>>> import numpy as np
>>> import numpy.linalg as la
>>> np.set_printoptions(precision=2, suppress=True, linewidth=160)
>>> def rnd(a):
...     return np.round(a, 2) + 0
... 
>>> data = np.load("layer19.npy")
>>> data
array([[1, 0, 0, 0],
       [0, 1, 0, 0],
       [0, 0, 0, 1],
       [0, 0, 1, 0]])
>>> [round(float(la.det(data[:i, :i])), 2) + 0 for i in range(1, 5)]
[1.0, 1.0, 0.0, -1.0]
>>> rnd(la.eigvalsh(data).min())
np.float64(-1.0)
>>> rnd(np.sort(la.eigvals(data).real))
array([-1.,  1.,  1.,  1.])
>>> (la.matrix_power((data != 0) + (data.T != 0) + np.eye(4), 4) > 0).astype(int)
array([[1, 0, 0, 0],
       [0, 1, 0, 0],
       [0, 0, 1, 1],
       [0, 0, 1, 1]])
>>> (data != 0).astype(int)
array([[1, 0, 0, 0],
       [0, 1, 0, 0],
       [0, 0, 0, 1],
       [0, 0, 1, 0]])
>>> rnd(la.det(data))
np.float64(-1.0)
>>> x0 = np.array([-3, -1, -2, -1])
>>> rnd(np.sort(np.abs(np.degrees(np.angle(la.eigvals(data))))))
array([  0.,   0.,   0., 180.])
>>> rnd(la.det(data))
np.float64(-1.0)
>>> 4 - la.matrix_rank(data - np.eye(4), tol=1e-8)
np.int64(3)
>>> rnd(la.svd(data, compute_uv=False))
array([1., 1., 1., 1.])
>>> rnd(la.pinv(data))
array([[1., 0., 0., 0.],
       [0., 1., 0., 0.],
       [0., 0., 0., 1.],
       [0., 0., 1., 0.]])
>>> mat = np.load("x.npy")
>>> mat
array([[-5,  1,  2, -2,  5, -3, -3],
       [ 1, -5,  1,  2, -2,  5, -3],
       [ 2,  1, -5,  1,  2, -2,  5],
       [-2,  2,  1, -5,  1,  2, -2],
       [ 5, -2,  2,  1, -5,  1,  2],
       [-3,  5, -2,  2,  1, -5,  1],
       [-3, -3,  5, -2,  2,  1, -5]])
>>> Y = la.inv(mat)
>>> rnd(la.det(mat) * Y)
array([[-1136.,  -168.,   544.,   176.,  -176.,   592.,  1304.],
       [ -168.,   336.,   592.,   368.,   352.,   536.,   592.],
       [  544.,   592.,   384.,   416.,   544.,   352.,  -176.],
       [  176.,   368.,   416.,   384.,   416.,   368.,   176.],
       [ -176.,   352.,   544.,   416.,   384.,   592.,   544.],
       [  592.,   536.,   352.,   368.,   592.,   336.,  -168.],
       [ 1304.,   592.,  -176.,   176.,   544.,  -168., -1136.]])
>>> rnd(mat @ Y)
array([[1., 0., 0., 0., 0., 0., 0.],
       [0., 1., 0., 0., 0., 0., 0.],
       [0., 0., 1., 0., 0., 0., 0.],
       [0., 0., 0., 1., 0., 0., 0.],
       [0., 0., 0., 0., 1., 0., 0.],
       [0., 0., 0., 0., 0., 1., 0.],
       [0., 0., 0., 0., 0., 0., 1.]])
>>> (np.abs(Y) > 1e-9).astype(int)
array([[1, 1, 1, 1, 1, 1, 1],
       [1, 1, 1, 1, 1, 1, 1],
       [1, 1, 1, 1, 1, 1, 1],
       [1, 1, 1, 1, 1, 1, 1],
       [1, 1, 1, 1, 1, 1, 1],
       [1, 1, 1, 1, 1, 1, 1],
       [1, 1, 1, 1, 1, 1, 1]])
>>> E = np.loadtxt("block12.csv", delimiter=",")
>>> E
array([[ 6.,  4.,  3.,  8.,  0.],
       [ 8.,  8.,  3.,  8.,  0.],
       [ 7.,  6.,  3.,  8.,  0.],
       [ 9.,  9.,  3., 10.,  0.],
       [ 6.,  4.,  3.,  8.,  0.],
       [ 9.,  9.,  3., 10.,  0.],
       [ 4.,  2.,  3.,  4.,  0.],
       [ 8.,  8.,  3.,  8.,  0.],
       [ 8.,  8.,  3.,  8.,  0.],
       [ 7.,  6.,  3.,  8.,  0.],
       [ 4.,  2.,  3.,  4.,  0.],
       [ 8.,  8.,  3.,  8.,  0.],
       [ 6.,  4.,  3.,  8.,  0.],
       [ 8.,  8.,  3.,  8.,  0.],
       [ 4.,  2.,  3.,  4.,  0.],
       [10., 10.,  3., 12.,  0.],
       [ 5.,  3.,  3.,  6.,  0.],
       [ 8.,  7.,  3., 10.,  0.],
       [ 6.,  4.,  3.,  8.,  0.],
       [ 8.,  7.,  3., 10.,  0.],
       [ 9.,  9.,  3., 10.,  0.]])
>>> blk = np.stack([E, -1 * E, E[::-1]])
>>> la.matrix_rank(blk)
array([3, 3, 3])
>>> np.einsum("bij,cij->bc", blk, blk)
array([[ 3645., -3645.,  3555.],
       [-3645.,  3645., -3555.],
       [ 3555., -3555.,  3645.]])
>>> rnd(la.norm(blk, axis=(1, 2)))
array([60.37, 60.37, 60.37])
>>> rank = la.matrix_rank(E)
>>> rank
np.int64(3)
>>> ns = la.svd(E)[2][rank:].T
>>> np.allclose(E @ ns, 0)
True
>>> [int(la.matrix_rank(E[:i])) for i in range(1, len(E) + 1)]
[1, 2, 2, 3, 3, 3, 3, 3, 3, 3, 3, 3, 3, 3, 3, 3, 3, 3, 3, 3, 3]
>>> la.matrix_rank(E.T @ E), la.matrix_rank(E @ E.T)
(np.int64(3), np.int64(3))
>>> [int(la.matrix_rank(np.delete(E, i, axis=0))) for i in range(21)]
[3, 3, 3, 3, 3, 3, 3, 3, 3, 3, 3, 3, 3, 3, 3, 3, 3, 3, 3, 3, 3]
>>> rnd(la.eigvalsh(mat).min())
np.float64(-14.02)
>>> try:
...     la.cholesky(mat)
... except la.LinAlgError as e:
...     print(e)
... 
Matrix is not positive definite
>>> np.all(la.eigvalsh(mat) > 0)
np.False_
>>> Uu, sigma, VT = la.svd(E)
>>> V = VT[:(sigma > 1e-8).sum()]
>>> rng = np.random.default_rng(96671)
>>> x0 = E[3] + -1 * E[11] + rng.integers(2) * np.eye(5)[4]
>>> x0
array([1., 1., 0., 2., 0.])
>>> la.matrix_rank(np.vstack([E, x0]))
np.int64(3)
>>> rnd(np.diag(V.T @ V))
array([0.43, 0.86, 0.75, 0.96, 0.  ])
>>> rnd(V.T @ V)
array([[ 0.43,  0.28,  0.38,  0.14,  0.  ],
       [ 0.28,  0.86, -0.19, -0.07,  0.  ],
       [ 0.38, -0.19,  0.75, -0.09,  0.  ],
       [ 0.14, -0.07, -0.09,  0.96,  0.  ],
       [ 0.  ,  0.  ,  0.  ,  0.  ,  0.  ]])
>>> K = np.load("w.npy")
>>> K
array([[3, 0, 1, 1, 0, 1, 0, 0],
       [0, 0, 0, 0, 0, 0, 0, 0],
       [0, 0, 0, 0, 0, 0, 0, 0],
       [0, 0, 0, 0, 0, 0, 3, 0],
       [5, 0, 0, 2, 0, 0, 0, 0],
       [0, 0, 0, 0, 0, 0, 0, 4],
       [0, 0, 0, 0, 1, 0, 0, 0]])
>>> Uu, sigma, VT = la.svd(K)
>>> V = VT[:(sigma > 1e-8).sum()]
>>> x0 = K[1] + -3 * K[6] + rng.integers(2) * np.eye(8)[4]
>>> x0
array([ 0.,  0.,  0.,  0., -2.,  0.,  0.,  0.])
>>> rnd(np.diag(V.T @ V))
array([0.86, 0.  , 0.49, 0.15, 1.  , 0.49, 1.  , 1.  ])
>>> la.matrix_rank(np.vstack([K, x0]))
np.int64(5)
>>> rnd(V.T @ V)
array([[ 0.86,  0.  ,  0.03,  0.34,  0.  ,  0.03,  0.  ,  0.  ],
       [ 0.  ,  0.  ,  0.  ,  0.  ,  0.  ,  0.  ,  0.  ,  0.  ],
       [ 0.03,  0.  ,  0.49, -0.08,  0.  ,  0.49,  0.  ,  0.  ],
       [ 0.34,  0.  , -0.08,  0.15,  0.  , -0.08,  0.  ,  0.  ],
       [ 0.  ,  0.  ,  0.  ,  0.  ,  1.  ,  0.  ,  0.  ,  0.  ],
       [ 0.03,  0.  ,  0.49, -0.08,  0.  ,  0.49,  0.  ,  0.  ],
       [ 0.  ,  0.  ,  0.  ,  0.  ,  0.  ,  0.  ,  1.  ,  0.  ],
       [ 0.  ,  0.  ,  0.  ,  0.  ,  0.  ,  0.  ,  0.  ,  1.  ]])
>>> K @ K
Traceback (most recent call last):
  File "<python-input-57>", line 1, in <module>
    K @ K
    ~~^~~
ValueError: matmul: Input operand 1 has a mismatch in its core dimension 0, with gufunc signature (n?,k),(k,m?)->(n?,m?) (size 7 is different from 8)
>>> G = K.T @ K
>>> rnd(la.eigvalsh(G)[::-1])
array([39.51, 16.  ,  9.  ,  1.49,  1.  ,  0.  ,  0.  ,  0.  ])
>>> np.trace(G), (K ** 2).sum()
(np.int64(67), np.int64(67))
>>> rnd(np.trace(la.pinv(K) @ K))
np.float64(5.0)
>>> rnd(K @ la.pinv(K) @ K)
array([[3., 0., 1., 1., 0., 1., 0., 0.],
       [0., 0., 0., 0., 0., 0., 0., 0.],
       [0., 0., 0., 0., 0., 0., 0., 0.],
       [0., 0., 0., 0., 0., 0., 3., 0.],
       [5., 0., 0., 2., 0., 0., 0., 0.],
       [0., 0., 0., 0., 0., 0., 0., 4.],
       [0., 0., 0., 0., 1., 0., 0., 0.]])
>>> np.allclose(K[:-1].T @ la.lstsq(K[:-1].T, K[-1])[0], K[-1])
False
>>> la.lstsq(K[:-1].T, K[-1])[2]
np.int32(4)
>>> np.unique(K.round(6), axis=0).shape
(6, 8)
>>> A = np.loadtxt("out19.csv", delimiter=",")
>>> A
array([[ 0.83, -3.7 ,  9.12, -4.99,  1.61,  0.37],
       [ 0.76, -2.35, 13.08, -8.51,  3.58, -2.58],
       [ 0.37, -1.37, -2.67,  2.06, -2.42,  1.77]])
>>> Y = A + rng.integers(-2, 3, (3, 1)) @ rng.integers(-2, 3, (1, 6))
>>> rnd(Y)
array([[-1.17, -1.7 ,  7.12, -2.99,  3.61, -1.63],
       [-3.24,  1.65,  9.08, -4.51,  7.58, -6.58],
       [ 2.37, -3.37, -0.67,  0.06, -4.42,  3.77]])
>>> la.matrix_rank(Y - A, tol=1e-8)
np.int64(1)
>>> Y - A
array([[-2.,  2., -2.,  2.,  2., -2.],
       [-4.,  4., -4.,  4.,  4., -4.],
       [ 2., -2.,  2., -2., -2.,  2.]])
>>> Uu, sigma = la.svd(A)
Traceback (most recent call last):
  File "<python-input-72>", line 1, in <module>
    Uu, sigma = la.svd(A)
    ^^^^^^^^^
ValueError: too many values to unpack (expected 2)
>>> Uu, sigma, VT = la.svd(A, full_matrices=False)
>>> rnd(VT @ VT.T)
array([[1., 0., 0.],
       [0., 1., 0.],
       [0., 0., 1.]])
>>> np.allclose(Uu * sigma @ VT, A)
True
>>> rnd(Uu.T @ A @ VT.T)
array([[20.  ,  0.  ,  0.  ],
       [ 0.  ,  3.99,  0.  ],
       [ 0.  ,  0.  ,  0.8 ]])
>>> rnd(Uu.T @ Uu)
array([[1., 0., 0.],
       [0., 1., 0.],
       [0., 0., 1.]])
>>> np.abs(Uu[:, 0]).round(6).argmax()
np.int64(1)
>>> u, g = A[2], A[0]
>>> rnd(u @ u)
np.float64(22.38)
>>> rnd(u @ g)
np.float64(-32.49)
>>> pr = (u @ g) / (u @ u) * u
>>> rnd(la.norm(u + g) ** 2 + la.norm(u - g) ** 2)
np.float64(295.12)
>>> la.matrix_rank(np.outer(u, g))
np.int64(1)
>>> rnd(pr)
array([-0.54,  1.99,  3.88, -2.99,  3.51, -2.57])
>>> Y = np.array([[0, 1], [2, 0], [2, 0]])
>>> J = np.kron(np.eye(3, dtype=int), Y)
>>> J
array([[0, 1, 0, 0, 0, 0],
       [2, 0, 0, 0, 0, 0],
       [2, 0, 0, 0, 0, 0],
       [0, 0, 0, 1, 0, 0],
       [0, 0, 2, 0, 0, 0],
       [0, 0, 2, 0, 0, 0],
       [0, 0, 0, 0, 0, 1],
       [0, 0, 0, 0, 2, 0],
       [0, 0, 0, 0, 2, 0]])
>>> J.T @ J
array([[8, 0, 0, 0, 0, 0],
       [0, 1, 0, 0, 0, 0],
       [0, 0, 8, 0, 0, 0],
       [0, 0, 0, 1, 0, 0],
       [0, 0, 0, 0, 8, 0],
       [0, 0, 0, 0, 0, 1]])
>>> rnd(la.svd(J, compute_uv=False))
array([2.83, 2.83, 2.83, 1.  , 1.  , 1.  ])
>>> rnd(la.pinv(J))
array([[0.  , 0.25, 0.25, 0.  , 0.  , 0.  , 0.  , 0.  , 0.  ],
       [1.  , 0.  , 0.  , 0.  , 0.  , 0.  , 0.  , 0.  , 0.  ],
       [0.  , 0.  , 0.  , 0.  , 0.25, 0.25, 0.  , 0.  , 0.  ],
       [0.  , 0.  , 0.  , 1.  , 0.  , 0.  , 0.  , 0.  , 0.  ],
       [0.  , 0.  , 0.  , 0.  , 0.  , 0.  , 0.  , 0.25, 0.25],
       [0.  , 0.  , 0.  , 0.  , 0.  , 0.  , 1.  , 0.  , 0.  ]])
>>> rnd(la.norm(J, axis=0))
array([2.83, 1.  , 2.83, 1.  , 2.83, 1.  ])
>>> J @ J.T
array([[1, 0, 0, 0, 0, 0, 0, 0, 0],
       [0, 4, 4, 0, 0, 0, 0, 0, 0],
       [0, 4, 4, 0, 0, 0, 0, 0, 0],
       [0, 0, 0, 1, 0, 0, 0, 0, 0],
       [0, 0, 0, 0, 4, 4, 0, 0, 0],
       [0, 0, 0, 0, 4, 4, 0, 0, 0],
       [0, 0, 0, 0, 0, 0, 1, 0, 0],
       [0, 0, 0, 0, 0, 0, 0, 4, 4],
       [0, 0, 0, 0, 0, 0, 0, 4, 4]])
>>> Uu, sigma, VT = la.svd(J, full_matrices=False)
>>> VT @ VT.T
array([[1., 0., 0., 0., 0., 0.],
       [0., 1., 0., 0., 0., 0.],
       [0., 0., 1., 0., 0., 0.],
       [0., 0., 0., 1., 0., 0.],
       [0., 0., 0., 0., 1., 0.],
       [0., 0., 0., 0., 0., 1.]])
>>> (sigma > 1e-8).sum()
np.int64(6)
>>> rnd(np.sqrt((sigma ** 2).sum())), rnd(la.norm(J))
(np.float64(5.2), np.float64(5.2))
>>> rnd(np.cumsum(sigma ** 2) / np.sum(sigma ** 2))
array([0.3 , 0.59, 0.89, 0.93, 0.96, 1.  ])
>>> rnd(sigma / sigma[0])
array([1.  , 1.  , 1.  , 0.35, 0.35, 0.35])
>>> np.allclose(Uu * sigma @ VT, J)
True
>>> rnd(Uu.T @ J @ VT.T)
array([[2.83, 0.  , 0.  , 0.  , 0.  , 0.  ],
       [0.  , 2.83, 0.  , 0.  , 0.  , 0.  ],
       [0.  , 0.  , 2.83, 0.  , 0.  , 0.  ],
       [0.  , 0.  , 0.  , 1.  , 0.  , 0.  ],
       [0.  , 0.  , 0.  , 0.  , 1.  , 0.  ],
       [0.  , 0.  , 0.  , 0.  , 0.  , 1.  ]])
>>> Y = np.c_[J[:, :1] @ np.array([[2]]), np.array([7, 7, -5, 8, 6, 5, -3, 1, 5])]
>>> Y
array([[ 0,  7],
       [ 4,  7],
       [ 4, -5],
       [ 0,  8],
       [ 0,  6],
       [ 0,  5],
       [ 0, -3],
       [ 0,  1],
       [ 0,  5]])
>>> rnd(la.norm(la.qr(J)[0].T @ Y, axis=0) ** 2 / ((Y ** 2).sum(axis=0) + 1e-12))
array([1.  , 0.72])
>>> rnd(la.norm(Y - J @ la.lstsq(J, Y)[0], axis=0))
array([0.  , 8.97])
>>> la.matrix_rank(Y)
np.int64(2)
>>> ang = np.radians(30)
>>> Rm = np.eye(6)
>>> Rm[5, 5] = Rm[4, 4] = np.cos(ang)
>>> Rm[5, 4], Rm[4, 5] = -np.sin(ang), np.sin(ang)
>>> rnd(Rm)
array([[ 1.  ,  0.  ,  0.  ,  0.  ,  0.  ,  0.  ],
       [ 0.  ,  1.  ,  0.  ,  0.  ,  0.  ,  0.  ],
       [ 0.  ,  0.  ,  1.  ,  0.  ,  0.  ,  0.  ],
       [ 0.  ,  0.  ,  0.  ,  1.  ,  0.  ,  0.  ],
       [ 0.  ,  0.  ,  0.  ,  0.  ,  0.87,  0.5 ],
       [ 0.  ,  0.  ,  0.  ,  0.  , -0.5 ,  0.87]])
>>> Y = J @ Rm.T
>>> rnd(la.svd(J, compute_uv=False)), rnd(la.svd(Y, compute_uv=False))
(array([2.83, 2.83, 2.83, 1.  , 1.  , 1.  ]), array([2.83, 2.83, 2.83, 1.  , 1.  , 1.  ]))
>>> rnd(np.abs(Y - J).max(axis=0))
array([0. , 0. , 0. , 0. , 0.5, 1. ])
>>> rnd(Y)
array([[ 0.  ,  1.  ,  0.  ,  0.  ,  0.  ,  0.  ],
       [ 2.  ,  0.  ,  0.  ,  0.  ,  0.  ,  0.  ],
       [ 2.  ,  0.  ,  0.  ,  0.  ,  0.  ,  0.  ],
       [ 0.  ,  0.  ,  0.  ,  1.  ,  0.  ,  0.  ],
       [ 0.  ,  0.  ,  2.  ,  0.  ,  0.  ,  0.  ],
       [ 0.  ,  0.  ,  2.  ,  0.  ,  0.  ,  0.  ],
       [ 0.  ,  0.  ,  0.  ,  0.  ,  0.5 ,  0.87],
       [ 0.  ,  0.  ,  0.  ,  0.  ,  1.73, -1.  ],
       [ 0.  ,  0.  ,  0.  ,  0.  ,  1.73, -1.  ]])
>>> M = np.loadtxt("case13.csv", delimiter=",")
>>> M
array([[ 8.,  4.,  8.,  7.,  2.],
       [ 4., 18., 11., 17.,  2.],
       [ 8., 11.,  6.,  8., 17.],
       [ 7., 17.,  8., 12.,  7.],
       [ 2.,  2., 17.,  7.,  0.]])
>>> rnd(E @ la.pinv(E) @ E)
array([[ 6.,  4.,  3.,  8.,  0.],
       [ 8.,  8.,  3.,  8.,  0.],
       [ 7.,  6.,  3.,  8.,  0.],
       [ 9.,  9.,  3., 10.,  0.],
       [ 6.,  4.,  3.,  8.,  0.],
       [ 9.,  9.,  3., 10.,  0.],
       [ 4.,  2.,  3.,  4.,  0.],
       [ 8.,  8.,  3.,  8.,  0.],
       [ 8.,  8.,  3.,  8.,  0.],
       [ 7.,  6.,  3.,  8.,  0.],
       [ 4.,  2.,  3.,  4.,  0.],
       [ 8.,  8.,  3.,  8.,  0.],
       [ 6.,  4.,  3.,  8.,  0.],
       [ 8.,  8.,  3.,  8.,  0.],
       [ 4.,  2.,  3.,  4.,  0.],
       [10., 10.,  3., 12.,  0.],
       [ 5.,  3.,  3.,  6.,  0.],
       [ 8.,  7.,  3., 10.,  0.],
       [ 6.,  4.,  3.,  8.,  0.],
       [ 8.,  7.,  3., 10.,  0.],
       [ 9.,  9.,  3., 10.,  0.]])
>>> np.unique(E.round(6), axis=0).shape
(8, 5)
>>> np.allclose(E[:-1].T @ la.lstsq(E[:-1].T, E[-1])[0], E[-1])
True
>>> np.abs(np.diag(la.qr(E)[1])) > 1e-9
array([ True,  True,  True, False, False])
>>> la.lstsq(E[:-1].T, E[-1])[2]
np.int32(3)
